In [1]: import numpy as np

In [2]: import numpy.linalg as la

In [3]: np.set_printoptions(precision=2, suppress=True, linewidth=120, floatmode="fixed")

In [4]: rd = lambda a: np.round(a, 2) + 0

In [5]: W0 = np.load("data.npy")

In [6]: print(rd(W0))
[[ 0.88  0.18 -0.40  0.61  0.17  0.73  0.46 -0.17]
 [ 0.18  3.68 -0.33  0.55  0.52 -0.69 -0.84 -1.19]
 [-0.40 -0.33  2.86 -0.14 -0.43 -0.07 -0.35  0.65]
 [ 0.61  0.55 -0.14  2.36  0.62  0.52  0.11  0.00]
 [ 0.17  0.52 -0.43  0.62  3.31 -0.02  0.26  0.52]
 [ 0.73 -0.69 -0.07  0.52 -0.02  2.17 -0.64  0.37]
 [ 0.46 -0.84 -0.35  0.11  0.26 -0.64  1.74  0.42]
 [-0.17 -1.19  0.65  0.00  0.52  0.37  0.42  2.01]]

In [7]: f, v = W0[7], W0[0]

In [8]: print(rd(f @ f))
6.48

In [9]: print(rd(f @ v))
-0.42

In [10]: p = (f @ v) / (f @ f) * f

In [11]: print(rd(p))
[ 0.01  0.08 -0.04  0.00 -0.03 -0.02 -0.03 -0.13]

In [12]: print(rd(v - p))
[ 0.87  0.10 -0.36  0.61  0.20  0.75  0.49 -0.04]

In [13]: print(rd(la.norm(f + v) ** 2 + la.norm(f - v) ** 2))
17.23

In [14]: print(la.matrix_rank(np.outer(f, v)))
1

In [15]: f = np.array([1, 0])

In [16]: print(rd(np.array([np.convolve(row, f, "same") for row in W0])))
[[ 0.88  0.18 -0.40  0.61  0.17  0.73  0.46 -0.17]
 [ 0.18  3.68 -0.33  0.55  0.52 -0.69 -0.84 -1.19]
 [-0.40 -0.33  2.86 -0.14 -0.43 -0.07 -0.35  0.65]
 [ 0.61  0.55 -0.14  2.36  0.62  0.52  0.11  0.00]
 [ 0.17  0.52 -0.43  0.62  3.31 -0.02  0.26  0.52]
 [ 0.73 -0.69 -0.07  0.52 -0.02  2.17 -0.64  0.37]
 [ 0.46 -0.84 -0.35  0.11  0.26 -0.64  1.74  0.42]
 [-0.17 -1.19  0.65  0.00  0.52  0.37  0.42  2.01]]

In [17]: evals, V = la.eigvalsh(W0)
Traceback (most recent call last):
  Cell In[17], line 1
    evals, V = la.eigvalsh(W0)
ValueError: too many values to unpack (expected 2)


In [18]: evals, V = la.eigh(W0)

In [19]: print(rd(la.svd(W0, compute_uv=False)))
[5.00 4.00 3.00 3.00 2.00 1.00 1.00 0.00]

In [20]: print(rd(V.T @ W0 @ V))
[[0.00 0.00 0.00 0.00 0.00 0.00 0.00 0.00]
 [0.00 1.00 0.00 0.00 0.00 0.00 0.00 0.00]
 [0.00 0.00 1.00 0.00 0.00 0.00 0.00 0.00]
 [0.00 0.00 0.00 2.00 0.00 0.00 0.00 0.00]
 [0.00 0.00 0.00 0.00 3.00 0.00 0.00 0.00]
 [0.00 0.00 0.00 0.00 0.00 3.00 0.00 0.00]
 [0.00 0.00 0.00 0.00 0.00 0.00 4.00 0.00]
 [0.00 0.00 0.00 0.00 0.00 0.00 0.00 5.00]]

In [21]: print(rd(V @ np.diag(evals) @ V.T))
[[ 0.88  0.18 -0.40  0.61  0.17  0.73  0.46 -0.17]
 [ 0.18  3.68 -0.33  0.55  0.52 -0.69 -0.84 -1.19]
 [-0.40 -0.33  2.86 -0.14 -0.43 -0.07 -0.35  0.65]
 [ 0.61  0.55 -0.14  2.36  0.62  0.52  0.11  0.00]
 [ 0.17  0.52 -0.43  0.62  3.31 -0.02  0.26  0.52]
 [ 0.73 -0.69 -0.07  0.52 -0.02  2.17 -0.64  0.37]
 [ 0.46 -0.84 -0.35  0.11  0.26 -0.64  1.74  0.42]
 [-0.17 -1.19  0.65  0.00  0.52  0.37  0.42  2.01]]

In [22]: print(np.unique(evals.round(6) + 0, return_counts=True)[1])
[1 2 1 2 1 1]

In [23]: E = np.load("mat.npy")

In [24]: print(E)
[[ 7.00  0.00  0.00  0.00  0.00  0.00  0.00]
 [ 0.00  2.00  3.00 -2.00 -2.00 -2.00 -3.00]
 [ 0.00 -3.00 -2.00  0.00 -1.00 -1.00 -3.00]
 [ 0.00  3.00  2.00  3.00  2.00  0.00  0.00]
 [ 0.00 -1.00 -2.00 -2.00  1.00 -2.00  0.00]
 [ 0.00  0.00 -1.00 -1.00 -1.00 -1.00 -3.00]
 [ 0.00  3.00 -2.00  2.00 -1.00 -1.00 -1.00]]

In [25]: out = E / la.norm(E, axis=1, keepdims=True)

In [26]: cov = out @ out.T

In [27]: print(cov[0])
[1.00 0.00 0.00 0.00 0.00 0.00 0.00]

In [28]: print(rd(cov))
[[ 1.00  0.00  0.00  0.00  0.00  0.00  0.00]
 [ 0.00  1.00  0.04  0.07 -0.09  0.57  0.12]
 [ 0.00  0.04  1.00 -0.60  0.44  0.74  0.00]
 [ 0.00  0.07 -0.60  1.00 -0.58 -0.38  0.39]
 [ 0.00 -0.09  0.44 -0.58  1.00  0.37 -0.12]
 [ 0.00  0.57  0.74 -0.38  0.37  1.00  0.31]
 [ 0.00  0.12  0.00  0.39 -0.12  0.31  1.00]]

In [29]: print((cov - 2 * np.eye(7)).round(6).argmax(axis=1))
[1 5 5 6 2 2 3]

In [30]: print(np.degrees(np.arccos(np.clip(cov[0, 3], -1, 1))))
90.0

In [31]: print((np.abs(cov) > 0.9).astype(int))
[[1 0 0 0 0 0 0]
 [0 1 0 0 0 0 0]
 [0 0 1 0 0 0 0]
 [0 0 0 1 0 0 0]
 [0 0 0 0 1 0 0]
 [0 0 0 0 0 1 0]
 [0 0 0 0 0 0 1]]

In [32]: W = np.array([[0, 1, 2, 0, 1, 1],
    ...:     [-1, -2, -2, -1, 2, 0],
    ...:     [2, 0, 1, 1, 1, 2],
    ...:     [1, 2, 2, 1, -1, 2],
    ...:     [1, 0, 2, -1, 0, -1],
    ...:     [-1, -1, 2, -1, 1, 2],
    ...:     [-1, 0, -2, -1, 2, -2]])

In [33]: beta = np.array([1, 0, -2, 0, -2, 2])

In [34]: hid = np.maximum(E @ W + beta, 0)

In [35]: print(rd((hid > 0).mean(axis=0)))
[0.71 0.29 0.43 0.43 0.29 0.86]

In [36]: print(hid)
[[ 1.00  7.00 12.00  0.00  5.00  9.00]
 [ 6.00  0.00  0.00  6.00  0.00  8.00]
 [ 3.00  7.00  4.00  6.00  0.00  3.00]
 [ 7.00  0.00  4.00  0.00  3.00 10.00]
 [ 0.00  0.00  0.00  0.00  0.00  0.00]
 [ 1.00  0.00  0.00  3.00  0.00  3.00]
 [ 0.00  0.00  0.00  0.00  0.00  3.00]]

In [37]: print(la.matrix_rank(hid))
6

In [38]: print((hid > 0).astype(int))
[[1 1 1 0 1 1]
 [1 0 0 1 0 1]
 [1 1 1 1 0 1]
 [1 0 1 0 1 1]
 [0 0 0 0 0 0]
 [1 0 0 1 0 1]
 [0 0 0 0 0 1]]

In [39]: W2 = np.array([[3, -7, 0],
    ...:     [7, 0, 5],
    ...:     [-2, 1, -3],
    ...:     [-1, 6, -5],
    ...:     [4, 4, 4],
    ...:     [9, -5, 4]])

In [40]: print(W @ W2)
[[ 16   1   7]
 [ -4   7   9]
 [ 25 -13   4]
 [ 26 -13   3]
 [ -9  -6  -5]
 [  9  -3   6]
 [ -8  17  11]]

In [41]: print(hid @ W2)
[[129.00 -20.00  55.00]
 [ 84.00 -46.00   2.00]
 [ 71.00   4.00   5.00]
 [115.00 -83.00  40.00]
 [  0.00   0.00   0.00]
 [ 27.00  -4.00  -3.00]
 [ 27.00 -15.00  12.00]]

In [42]: print((hid @ W2).round(6).argmax(axis=1))
[0 0 0 0 0 0 0]
